% python3 -q
>>> import numpy as np
>>> import numpy.linalg as la
>>> np.set_printoptions(precision=2, suppress=True, linewidth=140)
>>> rd = lambda a: np.round(a, 2) + 0
>>> arr = np.loadtxt("case8.csv", delimiter=",")
>>> rd(arr)
array([[-0.11, -0.37,  0.16, -0.42, -0.7 , -0.18,  0.02, -0.32,  0.16],
       [-0.14, -0.43, -0.04,  0.31, -0.23,  0.38, -0.23,  0.57,  0.34],
       [ 0.43,  0.18, -0.2 , -0.2 , -0.08,  0.74, -0.05, -0.32,  0.2 ],
       [ 0.28, -0.03,  0.68, -0.36,  0.25, -0.01, -0.47,  0.19,  0.05],
       [ 0.21,  0.29, -0.38, -0.49, -0.25, -0.15,  0.05,  0.61, -0.13],
       [-0.35,  0.2 , -0.36, -0.05, -0.01, -0.1 , -0.8 , -0.2 , -0.01],
       [ 0.14,  0.43,  0.33,  0.45, -0.56,  0.07, -0.14,  0.03, -0.38],
       [ 0.67, -0.12, -0.22,  0.33, -0.04, -0.47, -0.17, -0.1 ,  0.34],
       [-0.25,  0.57,  0.19,  0.02, -0.04, -0.11,  0.16,  0.04,  0.74]])
>>> other = arr / np.sqrt((arr ** 2).mean(axis=1, keepdims=True))
>>> rd(other[8])
array([-0.74,  1.7 ,  0.57,  0.07, -0.13, -0.33,  0.48,  0.13,  2.21])
>>> rd(la.norm(other, axis=1))
array([3., 3., 3., 3., 3., 3., 3., 3., 3.])
>>> f = np.array([-3, 4, -4])
>>> rd(np.convolve(arr[5], f))
array([ 1.06, -2.01,  3.3 , -2.1 ,  1.31,  0.44,  2.06, -2.2 ,  2.42,  0.8 ,  0.02])
>>> rd(np.cross(arr[5, :3], arr[0, :3]))
array([-0.1 ,  0.1 ,  0.15])
>>> t = np.radians(120)
>>> r_ = np.eye(9)
>>> r_[3, 3] = r_[5, 5] = np.cos(t)
>>> r_[3, 5], r_[5, 3] = -np.sin(t), np.sin(t)
>>> rd(r_)
array([[ 1.  ,  0.  ,  0.  ,  0.  ,  0.  ,  0.  ,  0.  ,  0.  ,  0.  ],
       [ 0.  ,  1.  ,  0.  ,  0.  ,  0.  ,  0.  ,  0.  ,  0.  ,  0.  ],
       [ 0.  ,  0.  ,  1.  ,  0.  ,  0.  ,  0.  ,  0.  ,  0.  ,  0.  ],
       [ 0.  ,  0.  ,  0.  , -0.5 ,  0.  , -0.87,  0.  ,  0.  ,  0.  ],
       [ 0.  ,  0.  ,  0.  ,  0.  ,  1.  ,  0.  ,  0.  ,  0.  ,  0.  ],
       [ 0.  ,  0.  ,  0.  ,  0.87,  0.  , -0.5 ,  0.  ,  0.  ,  0.  ],
       [ 0.  ,  0.  ,  0.  ,  0.  ,  0.  ,  0.  ,  1.  ,  0.  ,  0.  ],
       [ 0.  ,  0.  ,  0.  ,  0.  ,  0.  ,  0.  ,  0.  ,  1.  ,  0.  ],
       [ 0.  ,  0.  ,  0.  ,  0.  ,  0.  ,  0.  ,  0.  ,  0.  ,  1.  ]])
>>> other = arr @ r_.T
>>> rd(la.svd(arr, compute_uv=False)), rd(la.svd(other, compute_uv=False))
(array([1., 1., 1., 1., 1., 1., 1., 1., 1.]), array([1., 1., 1., 1., 1., 1., 1., 1., 1.]))
>>> np.allclose(arr @ arr.T, other @ other.T)
True
>>> W = np.array([[-1, -1, -1, 3],
...     [-3, 0, 2, 2],
...     [0, -2, 1, 3],
...     [-2, -2, 2, 2],
...     [-1, -3, -3, 2],
...     [-2, -1, 3, -3],
...     [0, -3, -1, 3],
...     [-2, -3, 2, 2],
...     [0, 2, 1, -3]])
>>> coef = np.array([0, 1, 2, 1])
>>> hid = np.maximum(arr @ W + coef, 0)
>>> rd((hid > 0).mean(axis=0))
array([0.33, 1.  , 1.  , 0.56])
>>> (hid > 0).astype(int)
array([[1, 1, 1, 0],
       [0, 1, 1, 0],
       [0, 1, 1, 0],
       [0, 1, 1, 1],
       [0, 1, 1, 1],
       [1, 1, 1, 0],
       [0, 1, 1, 1],
       [1, 1, 1, 1],
       [0, 1, 1, 1]])
>>> W2 = np.array([[-2, 0, -3], [0, 2, 1], [-1, -3, 3], [1, 0, 0]])
>>> (hid @ W2).round(6).argmax(axis=1)
array([1, 2, 2, 2, 2, 2, 2, 2, 2])
>>> K = np.load("data.npy")
>>> rd(K)
array([[ 0.77, -2.04,  3.13,  2.77],
       [ 0.73, -2.69,  2.23,  2.73],
       [ 0.53, -6.6 , -3.11,  2.53],
       [ 1.06, -1.1 ,  4.58,  3.06],
       [-3.29, -0.39,  2.62, -1.29],
       [-2.68,  0.53,  4.25, -0.68],
       [ 1.94, -0.61,  5.81,  3.94],
       [-0.48, -1.4 ,  3.15,  1.52],
       [ 0.1 , -3.56,  0.66,  2.1 ],
       [ 1.89, -5.9 , -1.27,  3.89],
       [-3.87,  1.15,  4.29, -1.87],
       [-0.19, -2.1 ,  2.41,  1.81],
       [-1.75, -0.49,  3.52,  0.25],
       [ 1.83, -4.47,  0.6 ,  3.83],
       [-3.89, -1.03,  1.37, -1.89],
       [-2.67, -1.07,  2.13, -0.67],
       [ 1.5 , -3.4 ,  1.79,  3.5 ],
       [-1.36, -2.22,  1.46,  0.64],
       [ 3.01, -5.34,  0.22,  5.01],
       [ 0.73, -4.85, -0.64,  2.73],
       [ 4.7 , -8.31, -2.62,  6.7 ],
       [ 1.2 , -2.83,  2.35,  3.2 ],
       [ 2.54, -4.62,  0.87,  4.54],
       [-1.38, -2.21,  1.46,  0.62],
       [-5.31, -1.26,  0.11, -3.31],
       [-3.16, -1.66,  1.01, -1.16],
       [ 1.22, -1.87,  3.66,  3.22],
       [ 0.82, -4.96, -0.73,  2.82],
       [-1.51, -0.63,  3.49,  0.49],
       [-4.82,  2.3 ,  5.2 , -2.82],
       [-4.22,  0.07,  2.61, -2.22],
       [-1.6 , -1.27,  2.57,  0.4 ],
       [ 0.56, -3.08,  1.6 ,  2.56]])
>>> np.count_nonzero(K)
np.int64(132)
>>> K.shape
(33, 4)
>>> rd(K.mean(axis=0))
array([-0.52, -2.36,  1.84,  1.48])
>>> la.rank(K)
Traceback (most recent call last):
  File "<python-input-32>", line 1, in <module>
    la.rank(K)
    ^^^^^^^
AttributeError: module 'numpy.linalg' has no attribute 'rank'
>>> r = la.matrix_rank(K)
>>> r
np.int64(3)
>>> ns = la.svd(K)[2][r:].T
>>> [int(la.matrix_rank(np.delete(K, i, axis=0))) for i in range(33)]
[3, 3, 3, 3, 3, 3, 3, 3, 3, 3, 3, 3, 3, 3, 3, 3, 3, 3, 3, 3, 3, 3, 3, 3, 3, 3, 3, 3, 3, 3, 3, 3, 3]
>>> np.allclose(K @ ns, 0)
True
>>> la.matrix_rank(K.T @ K), la.matrix_rank(K @ K.T)
(np.int64(3), np.int64(3))
>>> ns.shape
(4, 1)
>>> rd(ns[:, 0] / ns[np.abs(ns[:, 0]).round(6).argmax(), 0])
array([-0.75,  0.5 , -0.38,  1.  ])
>>> other = np.array([[0, 1], [2, 3], [2, 1]])
>>> W2 = np.array([[-2, -3, 0, -1, 5, -5, 0, -5, -4, 3],
...     [-3, 4, 0, -1, 1, 0, -3, -5, 3, 1]])
>>> W0 = other @ W2
>>> W0
array([[ -3,   4,   0,  -1,   1,   0,  -3,  -5,   3,   1],
       [-13,   6,   0,  -5,  13, -10,  -9, -25,   1,   9],
       [ -7,  -2,   0,  -3,  11, -10,  -3, -15,  -5,   7]])
>>> r = la.matrix_rank(W0)
>>> r
np.int64(2)
>>> ns = la.svd(W0)[2][r:].T
>>> np.allclose(W0 @ ns, 0)
True
>>> ns.shape
(10, 8)
>>> la.matrix_rank(W0.T @ W0), la.matrix_rank(W0 @ W0.T)
(np.int64(2), np.int64(2))
>>> [int(la.matrix_rank(W0[:i])) for i in range(1, len(W0) + 1)]
[1, 2, 2]
>>> rd(W0 @ ns)
array([[0., 0., 0., 0., 0., 0., 0., 0.],
       [0., 0., 0., 0., 0., 0., 0., 0.],
       [0., 0., 0., 0., 0., 0., 0., 0.]])
>>> [int(la.matrix_rank(np.delete(W0, i, axis=0))) for i in range(3)]
[2, 2, 2]
>>> W = np.array([[3, 1],
...     [0, 3],
...     [2, 1],
...     [2, 3],
...     [2, 3],
...     [2, 1],
...     [1, 0],
...     [0, 1],
...     [1, 2],
...     [1, 1]])
>>> coef = np.array([2, -2])
>>> hid = np.maximum(W0 @ W + coef, 0)
>>> la.matrix_rank(hid)
np.int64(1)
>>> W2 = np.array([[5, 5], [3, 2]])
>>> hid @ W2
array([[27, 18],
       [ 9,  6],
       [ 0,  0]])
